% ipython --no-banner

In [1]: import numpy as np

In [2]: import numpy.linalg as la

In [3]: np.set_printoptions(precision=2, suppress=True, linewidth=160, legacy="1.25")

In [4]: arr = np.array([[0.78, 13.58, 6.44],
   ...:     [2.08, -10.1, -4.99],
   ...:     [-1.19, 10.42, -1.12],
   ...:     [4.31, 21.31, 2.81],
   ...:     [-0.31, -1.64, 4.22],
   ...:     [1.26, -15.34, 2.03],
   ...:     [1.58, -6.85, 4.09],
   ...:     [-3.54, -0.24, -2.61],
   ...:     [-0.33, -25.51, 1.07],
   ...:     [1.6, -3.64, 6.08],
   ...:     [0.58, -15.34, 0.25],
   ...:     [1.26, 6.81, 3.61],
   ...:     [0.15, -23.9, -5.69],
   ...:     [-2.45, -12.91, 5.04],
   ...:     [-2.02, -0.84, 0.26],
   ...:     [0.43, 0.54, 3.95]])

In [5]: # column 1 is much longer than the rest

In [6]: Xc = arr - arr.mean(axis=0)

In [7]: vecs = la.svd(Xc)[2][:1]

In [8]: M2 = Xc - Xc @ vecs.T @ vecs

In [9]: np.cov(Xc @ vecs.T, rowvar=False)
Out[9]: array(173.22)

In [10]: round(la.norm(M2) / la.norm(Xc), 2)
Out[10]: 0.28

In [11]: x0 = np.array([1, -3, 3])

In [12]: target = arr @ x0

In [13]: la.solve(arr.T @ arr, arr.T @ target)
Out[13]: array([ 1., -3.,  3.])

In [14]: np.round(la.pinv(arr) @ arr, 2) + 0
Out[14]: 
array([[1., 0., 0.],
       [0., 1., 0.],
       [0., 0., 1.]])

In [15]: rng = np.random.default_rng(51643)

In [16]: target = target + 0.3 * rng.normal(size=16)

In [17]: target
Out[17]: array([-20.56,  17.13, -36.19, -51.13,  17.46,  53.02,  34.69, -10.41,  79.18,  30.86,  47.22,  -8.45,  54.89,  51.03,   0.84,  11.24])

In [18]: b, *_ = la.lstsq(arr, target)

In [19]: [round(float(la.norm(la.solve(arr.T @ arr + lam * np.eye(3), arr.T @ target))), 2) for lam in (0, 1, 10, 100)]
Out[19]: [4.36, 4.35, 4.24, 3.55]

In [20]: P = arr @ la.solve(arr.T @ arr, arr.T)

In [21]: np.allclose(P @ P, P)
Out[21]: True

In [22]: np.diag(P)
Out[22]: array([0.2 , 0.26, 0.08, 0.42, 0.09, 0.16, 0.14, 0.23, 0.26, 0.19, 0.1 , 0.07, 0.31, 0.34, 0.08, 0.07])

In [23]: la.matrix_rank(np.eye(16) - P)
Out[23]: 13

In [24]: P @ arr[:, 2]
Out[24]: array([ 6.44, -4.99, -1.12,  2.81,  4.22,  2.03,  4.09, -2.61,  1.07,  6.08,  0.25,  3.61, -5.69,  5.04,  0.26,  3.95])

In [25]: th = np.deg2rad(15)

In [26]: X = np.eye(4)

In [27]: X[np.ix_([0, 3], [0, 3])] = [[np.cos(th), -np.sin(th)], [np.sin(th), np.cos(th)]]

In [28]: X
Out[28]: 
array([[ 0.97,  0.  ,  0.  , -0.26],
       [ 0.  ,  1.  ,  0.  ,  0.  ],
       [ 0.  ,  0.  ,  1.  ,  0.  ],
       [ 0.26,  0.  ,  0.  ,  0.97]])

In [29]: # splits into 3 blocks

In [30]: np.sort(la.eigvals(X).real)
Out[30]: array([0.97, 0.97, 1.  , 1.  ])

In [31]: (X != 0).astype(int)
Out[31]: 
array([[1, 0, 0, 1],
       [0, 1, 0, 0],
       [0, 0, 1, 0],
       [1, 0, 0, 1]])

In [32]: (la.matrix_power((X != 0) + (X.T != 0) + np.eye(4), 4) > 0).astype(int)
Out[32]: 
array([[1, 0, 0, 1],
       [0, 1, 0, 0],
       [0, 0, 1, 0],
       [1, 0, 0, 1]])

In [33]: x0 = np.array([1, 1, 2, 1])

In [34]: target = X @ x0

In [35]: target
Out[35]: array([0.71, 1.  , 2.  , 1.22])

In [36]: la.solve(X, -3 * target)
Out[36]: array([-3., -3., -6., -3.])

In [37]: basis = arr[[1, 11]].astype(float)

In [38]: for _ in range(7):
    ...:     labels = la.norm(arr[:, None] - basis, axis=-1).argmin(axis=1)
    ...:     basis = np.array([arr[labels == j].mean(axis=0) for j in range(2)])
    ...: 

In [39]: labels
Out[39]: array([1, 0, 1, 1, 1, 0, 0, 1, 0, 1, 0, 1, 0, 0, 1, 1])

In [40]: basis
Out[40]: 
array([[  0.41, -15.71,   0.26],
       [  0.15,   5.14,   2.63]])

In [41]: np.abs(basis[1] - basis[0]).argmax()
Out[41]: 1

In [42]: round(float(la.det(2 * X)), 2), np.round(la.det(X), 2)
Out[42]: (16.0, 1.0)

In [43]: round(la.det(X.T), 2)
Out[43]: 1.0

In [44]: np.kron(np.eye(2, dtype=int), X)
Out[44]: 
array([[ 0.97,  0.  ,  0.  , -0.26,  0.  ,  0.  ,  0.  , -0.  ],
       [ 0.  ,  1.  ,  0.  ,  0.  ,  0.  ,  0.  ,  0.  ,  0.  ],
       [ 0.  ,  0.  ,  1.  ,  0.  ,  0.  ,  0.  ,  0.  ,  0.  ],
       [ 0.26,  0.  ,  0.  ,  0.97,  0.  ,  0.  ,  0.  ,  0.  ],
       [ 0.  ,  0.  ,  0.  , -0.  ,  0.97,  0.  ,  0.  , -0.26],
       [ 0.  ,  0.  ,  0.  ,  0.  ,  0.  ,  1.  ,  0.  ,  0.  ],
       [ 0.  ,  0.  ,  0.  ,  0.  ,  0.  ,  0.  ,  1.  ,  0.  ],
       [ 0.  ,  0.  ,  0.  ,  0.  ,  0.26,  0.  ,  0.  ,  0.97]])

In [45]: round(float(np.einsum("ii->", X)), 2)
Out[45]: 3.93

In [46]: la.eigvals(X)
Out[46]: array([0.97+0.26j, 0.97-0.26j, 1.  +0.j  , 1.  +0.j  ])
